$ python3 -q
>>> import numpy as np
>>> import numpy.linalg as la
>>> np.set_printoptions(precision=1, suppress=True, linewidth=140)
>>> tidy = lambda a: np.round(a, 1) + 0
>>> feats = np.load("w.npy")
>>> feats
array([[  0.,   0.,   0.,   0.],
       [ -1.,   5.,  -8.,   4.],
       [ -1.,   8., -17.,  10.],
       [ -1.,   8., -20.,  13.]])
>>> P = np.triu(np.array([[-2, 2, 1, -5], [-4, 4, 3, 4], [5, -2, -4, 0], [-4, -1, 0, 1]]), 1) + np.eye(4)
>>> B = P @ feats @ la.inv(P)
>>> np.trace(B), np.trace(feats)
(np.float64(1.0), np.float64(1.0))
>>> la.matrix_rank(B)
np.int64(3)
>>> tidy(la.det(B))
np.float64(0.0)
>>> F = np.load("test0.npy")
>>> F
array([[-1. , -0.9, -1.7,  0.8,  0.5,  0.6, -1.2, -0.2],
       [ 0.4, -0.4, -1. , -1.9, -0.1,  0. , -0.9, -0.8],
       [ 1.8,  0.5, -1.6,  0.5,  0.1,  0.2,  1. ,  0.2],
       [-0.7, -0.3, -0.6,  0.3, -0.8, -0.8, -0.1,  0.6],
       [ 1.4,  0.5, -1. ,  0.5,  0.3,  0.7,  0.8,  0.8],
       [ 0.4, -2.8,  0.1,  0.1, -2.2,  0.2, -0.5,  0.4],
       [-0.8, -0.8, -1.1, -0.9,  0.8,  0.4, -2.1, -0.2],
       [-1.2, -1.2, -0.7, -1.1,  0.4, -0.8,  0. , -0.8],
       [ 0. , -1. ,  1.1,  1.5, -0.4,  0.7, -0.3,  0. ],
       [ 1.4, -0.8, -0.1,  0.1, -2.9, -1.3, -2.2, -0.9]])
>>> T = np.stack([F, -3 * F, F[::-1]])
>>> T.shape
(3, 10, 8)
>>> tidy(la.norm(T, axis=(1, 2)))
array([ 9. , 26.9,  9. ])
>>> B = np.c_[F[:, :5] @ np.array([[8, 6, 7, 9, 6],
...     [8, 4, 0, 6, 4],
...     [5, 8, 8, 5, 4],
...     [6, 6, 2, 5, 8],
...     [8, 3, 9, 9, 1]]), np.array([0, 2, 0, 1, 1, 0, 0, 1, 0, 2])]
>>> tidy(B)
array([[-14.9, -16.9, -14.5, -14.4,  -9.5,   0. ],
       [-17.2, -18.9,  -9.9, -14.2, -18.5,   2. ],
       [ 14.2,   3.3,   1.7,  14.6,  10.5,   0. ],
       [-15.6, -10.8, -16.3, -16.8,  -6.2,   1. ],
       [ 15.6,   6.3,   5.5,  15.8,  10.7,   1. ],
       [-35.7, -14. , -16. , -32. ,  -9.8,   0. ],
       [-17.3, -19.8,  -9. , -14.8, -18.8,   0. ],
       [-26.1, -23. , -12.6, -23.4, -23.2,   1. ],
       [  3.3,  12.6,   8.2,   3.4,  12. ,   0. ],
       [-18.3,  -3.7, -16.9, -18.3,   2.7,   2. ]])
>>> tidy(la.norm(la.qr(F)[0].T @ B, axis=0) ** 2 / ((B ** 2).sum(axis=0) + 1e-12))
array([1. , 1. , 1. , 1. , 1. , 0.7])
>>> tidy(la.lstsq(F, B[:, 0])[0])
array([8., 8., 5., 6., 8., 0., 0., 0.])
>>> B = F / np.sqrt((F ** 2).mean(axis=1, keepdims=True))
>>> tidy(B[6])
array([-0.8, -0.8, -1.1, -0.9,  0.8,  0.4, -2. , -0.2])
>>> la.matrix_rank(B) == la.matrix_rank(F)
np.True_
>>> tidy(F - F.mean(axis=1, keepdims=True))
array([[-0.6, -0.5, -1.3,  1.2,  0.9,  1. , -0.8,  0.2],
       [ 1. ,  0.2, -0.4, -1.3,  0.5,  0.6, -0.3, -0.2],
       [ 1.5,  0.2, -1.9,  0.2, -0.2, -0.1,  0.7, -0.1],
       [-0.4,  0. , -0.3,  0.6, -0.5, -0.5,  0.2,  0.9],
       [ 0.9,  0. , -1.5,  0. , -0.2,  0.2,  0.3,  0.3],
       [ 0.9, -2.3,  0.6,  0.6, -1.7,  0.7,  0. ,  0.9],
       [-0.2, -0.2, -0.5, -0.3,  1.4,  1. , -1.5,  0.4],
       [-0.5, -0.5,  0. , -0.4,  1.1, -0.1,  0.7, -0.1],
       [-0.2, -1.2,  0.9,  1.3, -0.6,  0.5, -0.5, -0.2],
       [ 2.2,  0. ,  0.7,  0.9, -2.1, -0.5, -1.4, -0.1]])
>>> B = np.array([[2, 2], [2, 1]])
>>> X = np.tile(B, (2, 2))
>>> X
array([[2, 2, 2, 2],
       [2, 1, 2, 1],
       [2, 2, 2, 2],
       [2, 1, 2, 1]])
>>> # row 2 repeats row 0
>>> left, sig, VT = la.svd(X)
>>> evecs = VT[:(sig > 1e-8).sum()]
>>> rng = np.random.default_rng(481816)
>>> x = X[2] + 3 * X[3] + rng.integers(2) * np.eye(4)[0]
>>> x
array([8., 5., 8., 5.])
>>> la.matrix_rank(np.vstack([X, x]))
np.int64(2)
>>> tidy(evecs.T @ evecs)
array([[0.5, 0. , 0.5, 0. ],
       [0. , 0.5, 0. , 0.5],
       [0.5, 0. , 0.5, 0. ],
       [0. , 0.5, 0. , 0.5]])
>>> tidy(np.diag(evecs.T @ evecs))
array([0.5, 0.5, 0.5, 0.5])
>>> J = np.loadtxt("sample17.csv", delimiter=",")
>>> J
array([[ 0.,  1., 16.,  0., 11.,  0.,  7.],
       [18.,  0., 48.,  0., 20.,  3., 16.],
       [ 0., 12., 20., 11.,  0., 46., 59.],
       [ 4.,  0., 10.,  0.,  7.,  0.,  3.],
       [ 0., 11.,  0., 11.,  0., 10.,  0.],
       [ 0., 14.,  0.,  0.,  0., 12., 14.],
       [10.,  0., 20.,  0., 21.,  0.,  0.],
       [ 0.,  1.,  0., 36.,  0.,  2.,  0.],
       [20.,  1., 16., 26.,  0., 34., 39.],
       [ 0.,  0.,  0.,  0., 16.,  0.,  0.],
       [ 0., 16.,  0.,  6.,  0., 35., 29.],
       [ 0.,  3., 22.,  0., 10.,  5., 12.],
       [ 6.,  0.,  0.,  0., 24.,  0.,  0.],
       [ 5.,  6.,  0., 24.,  0., 16.,  2.],
       [ 6.,  1.,  6., 24.,  0., 21., 28.],
       [15.,  0.,  2.,  0., 18.,  0.,  0.],
       [ 0.,  0.,  0.,  0., 17.,  0.,  0.],
       [ 0., 15., 14.,  0.,  0., 32., 30.],
       [20.,  0., 12.,  0., 13.,  0.,  0.],
       [12.,  3.,  0., 14.,  0.,  8.,  0.],
       [ 0., 16., 14.,  0.,  0., 39., 45.],
       [17.,  0.,  0., 12.,  0.,  0.,  0.],
       [ 7.,  0., 44.,  0., 23.,  0.,  6.],
       [ 0.,  0.,  0., 30.,  0.,  0.,  0.],
       [ 0.,  6., 26.,  0., 12.,  6., 11.],
       [ 0.,  2.,  0.,  5.,  2.,  0.,  0.],
       [ 8., 11., 34.,  6.,  0., 52., 67.],
       [ 0., 14.,  0.,  0.,  0.,  9.,  3.],
       [ 0.,  0., 20.,  0., 22.,  0.,  0.],
       [19.,  0.,  0.,  0., 17.,  0.,  0.],
       [ 4.,  7., 30.,  0., 14.,  7.,  8.],
       [ 0., 18.,  0., 31.,  0., 36., 23.],
       [ 1.,  0.,  0.,  0., 19.,  0.,  0.],
       [ 0., 10.,  0., 17.,  0., 26., 27.],
       [ 0., 11.,  0., 21.,  0., 29., 25.],
       [ 0.,  8.,  0., 16.,  0., 11., 11.],
       [ 6.,  0., 16.,  0., 17.,  0.,  0.]])
>>> np.abs(J).max()
np.float64(67.0)
>>> tidy(J.mean(axis=0))
array([ 4.8,  5.1, 10. ,  7.8,  7.6, 11.9, 12.6])
>>> J.sum(axis=1)
array([ 35., 105., 148.,  24.,  32.,  40.,  51.,  39., 136.,  16.,  86.,  52.,  30.,  53.,  86.,  35.,  17.,  91.,  45.,  37., 114.,  29.,
        80.,  30.,  61.,   9., 178.,  26.,  42.,  36.,  70., 108.,  20.,  80.,  86.,  46.,  39.])
>>> np.unravel_index(np.abs(J).argmax(), J.shape)
(np.int64(26), np.int64(6))
>>> B = np.array([[-5, 1], [1, -5], [3, 4], [1, -4], [-2, -3], [5, -3], [-2, 5]])
>>> la.matrix_rank(np.vstack([J, B.T]))
np.int64(7)
>>> np.einsum("ij,ij->i", J, J)
array([ 427., 3293., 6262.,  174.,  342.,  536.,  941., 1301., 4010.,  256., 2358.,  762.,  612.,  897., 1874.,  553.,  289., 2345.,  713.,
        413., 3998.,  433., 2550.,  900., 1013.,   33., 8570.,  286.,  884.,  650., 1274., 3110.,  362., 1794., 2028.,  562.,  581.])
>>> np.vstack([J, B.T]).shape
(39, 7)
>>> K = np.load("mat.npy")
>>> K
array([[ 3.9,  2.1,  0.5,  1.3],
       [ 0.8,  0.4, -1.4,  0.3],
       [-1.2, -0.7, -0.9, -1. ],
       [ 1.5,  0.8, -0.1,  0. ],
       [ 1.6,  0.8,  0. ,  0.2],
       [ 2.7,  1.3,  1.7,  1.1],
       [ 1.3,  0.6,  1.1, -1.2],
       [ 1.3,  0.7, -1.3,  1.1],
       [ 0.5,  0.3, -1.2,  2.7],
       [-1.8, -0.9,  0.1,  0. ],
       [ 1.7,  0.9,  0.4,  0. ],
       [-0.7, -0.4, -0.7,  0.5],
       [-2.6, -1.3,  0.6, -0.5],
       [ 0.1,  0. , -0.4,  0.5],
       [-0.5, -0.2,  0.6, -1.5],
       [-2. , -1. , -1.5,  0.2],
       [ 1.6,  0.7,  0.9, -0.5],
       [-0.3, -0.1, -1.2, -0.3],
       [ 1.5,  0.7,  0.8,  1.2],
       [-0.2, -0.1, -0.6,  0. ],
       [-1.3, -0.7,  0.9,  2.5],
       [-6.5, -3.3,  0.7, -1.8]])
>>> basis = K[[7, 20]].astype(float)
>>> for _ in range(7):
...     lab = la.norm(K[:, None] - basis, axis=-1).argmin(axis=1)
...     basis = np.array([K[lab == j].mean(axis=0) for j in range(2)])
... 
>>> lab
array([0, 0, 1, 0, 0, 0, 0, 0, 0, 1, 0, 0, 1, 0, 0, 1, 0, 0, 0, 0, 1, 1])
>>> np.bincount(lab)
array([16,  6])
>>> tidy(basis[1] - basis[0])
array([-3.6, -1.8,  0. , -0.4])
>>> tidy(basis)
array([[ 1. ,  0.5, -0.1,  0.3],
       [-2.6, -1.3,  0. , -0.1]])
>>> np.abs(basis[1] - basis[0]).argmax()
np.int64(0)
>>> B = np.c_[K[:, :1] @ np.array([[0]]), np.array([3, 3, -3, 1, 1, -2, 3, -3, 0, -3, -2, -3, -2, -1, 0, -1, -2, -1, -1, 2, -3, -3])]
>>> B
array([[ 0.,  3.],
       [ 0.,  3.],
       [ 0., -3.],
       [ 0.,  1.],
       [ 0.,  1.],
       [ 0., -2.],
       [ 0.,  3.],
       [ 0., -3.],
       [ 0.,  0.],
       [ 0., -3.],
       [ 0., -2.],
       [ 0., -3.],
       [ 0., -2.],
       [ 0., -1.],
       [ 0.,  0.],
       [ 0., -1.],
       [ 0., -2.],
       [ 0., -1.],
       [ 0., -1.],
       [ 0.,  2.],
       [ 0., -3.],
       [ 0., -3.]])
>>> tidy(la.norm(B - K @ la.lstsq(K, B)[0], axis=0))
array([0. , 8.1])
>>> la.matrix_rank(np.c_[K, B])
np.int64(5)
>>> tidy(la.norm(la.qr(K)[0].T @ B, axis=0) ** 2 / ((B ** 2).sum(axis=0) + 1e-12))
array([0. , 0.4])
>>> M = np.loadtxt("case0.csv", delimiter=",")
>>> M
array([[ 0.2,  3.2, -1.7,  9.8,  9.8,  9.2,  5.9,  3.6],
       [-1.5,  4.5,  0.8, 11.8,  9.7,  9.3,  3.9,  4.2],
       [-0.5,  5.2,  0.3,  9.9,  8.2,  8.9,  4.7,  5.6],
       [ 0.4,  3.6, -0.3, 10.4, 10.8,  9.1,  5.9,  5.9],
       [ 0.8,  6.5, -0.6,  9.5, 11. , 11.8,  3.7,  5. ],
       [ 0.7,  5.1,  1. ,  9.3, 11.4, 11.1,  5. ,  4.6],
       [ 2.1,  4.8,  0.4, 10.1,  9.2,  8.5,  4. ,  6.8],
       [ 0. ,  6.4,  0.7, 10.7, 10.4,  8.3,  5.4,  7.1],
       [ 0. ,  4.7, -0.7, 10.9, 11. , 10. ,  7.4,  5.6],
       [ 1.1,  5.9, -1.5,  9.1,  9.7, 10.1,  5.8,  4.2],
       [ 0.2,  5.9,  0.9,  9.2, 10.3,  9.2,  4.2,  3.8],
       [ 0.2,  5.1, -1. ,  9.7,  9.9, 11.1,  5.6,  4.1],
       [ 0.4,  4.6, -0.4,  9.8,  8.8, 10.3,  5.2,  4.3],
       [-0.9,  4.3,  0.1,  8.8, 10.1,  9.7,  5.3,  3.8],
       [-0.2,  4.7, -1.4,  8.9, 10.8, 10.1,  6. ,  4.7],
       [ 0.9,  4.7,  0.7,  8.2,  9.7,  8.9,  2.9,  4.6],
       [-0.9,  3.7, -1.1, 10.6,  9.6,  9.1,  6.4,  5.6],
       [-2. ,  4.6,  1.6,  8.8, 11.1, 11.5,  5.9,  4.1],
       [-0.9,  5.2, -0.2, 11.2, 10.1, 10.6,  4.7,  5.8],
       [ 1.6,  3. , -0.2,  9.1, 10.5,  9.2,  4.5,  3.9],
       [-0.7,  6.3, -0.2,  9.9, 10. ,  9.1,  3.8,  5. ],
       [ 0.7,  5.7,  0.5,  9.6,  9.1, 10.9,  5.6,  4.7],
       [ 0.7,  3.4, -1.5,  7.6, 10. , 10.5,  5.3,  4.2],
       [-1. ,  6.4, -3.1, 10.5,  9.1,  8.1,  6.3,  3.8],
       [-1.3,  6.6,  1.1,  9.8, 10.1,  9.5,  3.3,  6.3],
       [-0.7,  5. , -0.6, 10.3,  8.6, 10.9,  4.2,  4. ],
       [ 0.8,  6. , -1.6,  8.3,  8.3,  9.4,  5.2,  5. ],
       [ 1.1,  6. ,  0.5,  9.9, 10.6,  8.5,  4.1,  4.2],
       [-1.1,  4.5,  0.3, 10.5,  9.6, 10.9,  4.3,  6.8],
       [-0.3,  6. , -0.4, 12.5, 10. , 10.2,  5.8,  5.6],
       [ 2. ,  4.1,  2.3,  8.1,  9.3, 10.2,  5.7,  4.2],
       [ 0. ,  5.4, -1. , 11.1,  7.8, 10.3,  5.1,  5. ],
       [-0.6,  4.4, -0.7, 10.3,  9.6,  9.4,  4. ,  4.7],
       [-0.7,  4.3,  1.8,  8.8, 10.9,  8.7,  5.4,  6.4],
       [-0.2,  4.3,  0.7,  9.7, 10.6,  9.4,  4.6,  4.3]])
>>> B = np.c_[M[:, :2] @ np.array([[0, 0], [-3, 3]]), np.array([1, 2, 3, 2, 3, 3, 2, 3, 2, 1, 1, 3, 1, 1, 2, 1, 2, 2, 0, 2, 1, 3, 2, 2, 1, 1, 3, 1, 1, 1, 1, 2, 0, 2, 3])]
>>> tidy(B)
array([[ -9.6,   9.6,   1. ],
       [-13.5,  13.5,   2. ],
       [-15.6,  15.6,   3. ],
       [-10.8,  10.8,   2. ],
       [-19.5,  19.5,   3. ],
       [-15.3,  15.3,   3. ],
       [-14.4,  14.4,   2. ],
       [-19.2,  19.2,   3. ],
       [-14.1,  14.1,   2. ],
       [-17.7,  17.7,   1. ],
       [-17.7,  17.7,   1. ],
       [-15.3,  15.3,   3. ],
       [-13.8,  13.8,   1. ],
       [-12.9,  12.9,   1. ],
       [-14.1,  14.1,   2. ],
       [-14.1,  14.1,   1. ],
       [-11.1,  11.1,   2. ],
       [-13.8,  13.8,   2. ],
       [-15.6,  15.6,   0. ],
       [ -9. ,   9. ,   2. ],
       [-18.9,  18.9,   1. ],
       [-17.1,  17.1,   3. ],
       [-10.2,  10.2,   2. ],
       [-19.2,  19.2,   2. ],
       [-19.8,  19.8,   1. ],
       [-15. ,  15. ,   1. ],
       [-18. ,  18. ,   3. ],
       [-18. ,  18. ,   1. ],
       [-13.5,  13.5,   1. ],
       [-18. ,  18. ,   1. ],
       [-12.3,  12.3,   1. ],
       [-16.2,  16.2,   2. ],
       [-13.2,  13.2,   0. ],
       [-12.9,  12.9,   2. ],
       [-12.9,  12.9,   3. ]])
>>> tidy(la.norm(la.qr(M)[0].T @ B, axis=0) ** 2 / ((B ** 2).sum(axis=0) + 1e-12))
array([1. , 1. , 0.8])
>>> tidy(la.norm(B - M @ la.lstsq(M, B)[0], axis=0))
array([0. , 0. , 4.7])
>>> la.matrix_rank(B)
np.int64(2)
